% python3 -q
>>> import numpy as np
>>> from numpy import linalg as LA
>>> np.set_printoptions(suppress=True, linewidth=200)
>>> feats = np.array([[0, 0, -2, 2], [0, 0, 2, 2], [2, -2, 0, -2], [-2, -2, 2, 0]])
>>> # skew-symmetric
>>> vec = np.array([3, 0, 4, 6])
>>> print(np.round(LA.det(feats), 3))
64.0
>>> Q = LA.solve(np.eye(4) - feats, np.eye(4) + feats)
>>> print(round(LA.det(Q), 3))
1.0
>>> vec = np.array([3, 2, 1, 1])
>>> print((feats * vec).sum(axis=1))
[ 0  4  0 -8]
>>> print(feats @ np.eye(4)[0])
[ 0.  0.  2. -2.]
>>> print(feats @ (2 * vec))
[  0   8   0 -16]
>>> print((feats @ vec).argmax())
1
>>> print(LA.norm(feats @ vec) <= LA.norm(feats, 2) * LA.norm(vec) + 1e-9)
True
>>> hat = np.triu(np.array([[-5, -8, -7, 1], [-2, -2, -9, 2], [-8, 5, 6, -1], [-1, 5, -2, 6]]), 1) + np.eye(4)
>>> out = hat @ feats @ LA.inv(hat)
>>> print(out)
[[  -16.  -116. -1172.  -924.]
 [  -22.  -162. -1606. -1240.]
 [    4.    32.   314.   244.]
 [   -2.   -18.  -174.  -136.]]
>>> print(LA.matrix_rank(out))
4
>>> print(np.trace(out), np.trace(feats))
0.0 0
>>> print(np.round(LA.det(out), 3))
64.0
>>> W0 = np.array([[2, 2, 2, 2, 2, 2],
...     [2, 4, 4, 4, 4, 4],
...     [2, 4, 6, 6, 6, 6],
...     [2, 4, 6, 8, 8, 8],
...     [2, 4, 6, 8, 10, 10],
...     [2, 4, 6, 8, 10, 12]])
>>> evals, V = LA.eigh(W0)
>>> vec = np.array([2, -2, 2, 2, 0, -1])
>>> print(np.round(V * np.abs(evals) @ V.T, 3))
[[ 2.  2.  2.  2.  2.  2.]
 [ 2.  4.  4.  4.  4.  4.]
 [ 2.  4.  6.  6.  6.  6.]
 [ 2.  4.  6.  8.  8.  8.]
 [ 2.  4.  6.  8. 10. 10.]
 [ 2.  4.  6.  8. 10. 12.]]
>>> print(np.round(LA.eigvalsh(W0[1:, 1:]), 3))
[ 0.549  0.74   1.302  3.576 33.833]
>>> print((np.sign(V[:, -1].round(6)) == np.sign(V[0, -1].round(6))).astype(int))
[1 1 1 1 1 1]
>>> print(np.round(V * np.maximum(evals, 0) @ V.T, 3))
[[ 2.  2.  2.  2.  2.  2.]
 [ 2.  4.  4.  4.  4.  4.]
 [ 2.  4.  6.  6.  6.  6.]
 [ 2.  4.  6.  8.  8.  8.]
 [ 2.  4.  6.  8. 10. 10.]
 [ 2.  4.  6.  8. 10. 12.]]
>>> evals, V = LA.eigh(W0)
>>> print(evals.round(3))
[ 0.53   0.638  0.892  1.549  3.976 34.414]
>>> print(np.round(V.T @ W0 @ V, 3) + 0)
[[ 0.53   0.     0.     0.     0.     0.   ]
 [ 0.     0.638  0.     0.     0.     0.   ]
 [ 0.     0.     0.892  0.     0.     0.   ]
 [ 0.     0.     0.     1.549  0.     0.   ]
 [ 0.     0.     0.     0.     3.976  0.   ]
 [ 0.     0.     0.     0.     0.    34.414]]
>>> print(np.abs(V[:, -1]).round(6).argmax())
5
>>> print(np.round(LA.svd(W0, compute_uv=False), 3))
[34.414  3.976  1.549  0.892  0.638  0.53 ]
>>> print((evals > 1e-8).sum(), (evals < -1e-8).sum())
6 0
>>> print(np.round(np.abs(V[:, -1]), 3))
[0.133 0.258 0.368 0.457 0.519 0.551]
>>> print(np.round(LA.eigvalsh(W0 + -3 * np.eye(6)), 3))
[-2.47  -2.362 -2.108 -1.451  0.976 31.414]
>>> print(np.round(LA.eigvalsh(W0 @ W0), 3))
[   0.281    0.407    0.796    2.401   15.811 1184.304]
>>> print(np.unique(evals.round(6) + 0, return_counts=True)[1])
[1 1 1 1 1 1]
>>> data = np.loadtxt("sample7.csv", delimiter=",")
>>> print(data)
[[2. 0. 0. 0. 0. 0. 0. 0.]
 [2. 1. 0. 0. 0. 0. 0. 0.]
 [2. 1. 1. 0. 0. 0. 0. 0.]
 [1. 2. 1. 0. 0. 0. 0. 0.]
 [2. 1. 0. 1. 2. 0. 0. 0.]
 [1. 0. 1. 2. 0. 2. 0. 0.]
 [1. 0. 2. 2. 2. 2. 1. 0.]
 [0. 2. 0. 0. 2. 2. 2. 0.]]
>>> # rows and columns are dependent
>>> left, sig, vt = LA.svd(data)
>>> V = vt[:(sig > 1e-8).sum()]
>>> rng = np.random.default_rng(1553)
>>> vec = data[7] + -3 * data[6] + rng.integers(2) * np.eye(8)[0]
>>> print(vec)
[-3.  2. -6. -6. -4. -4. -1.  0.]
>>> print(np.round(V.T @ V, 3) + 0)
[[1. 0. 0. 0. 0. 0. 0. 0.]
 [0. 1. 0. 0. 0. 0. 0. 0.]
 [0. 0. 1. 0. 0. 0. 0. 0.]
 [0. 0. 0. 1. 0. 0. 0. 0.]
 [0. 0. 0. 0. 1. 0. 0. 0.]
 [0. 0. 0. 0. 0. 1. 0. 0.]
 [0. 0. 0. 0. 0. 0. 1. 0.]
 [0. 0. 0. 0. 0. 0. 0. 0.]]
>>> print(np.round(np.diag(V.T @ V), 3))
[1. 1. 1. 1. 1. 1. 1. 0.]
>>> print(LA.matrix_rank(np.vstack([data, vec])))
7
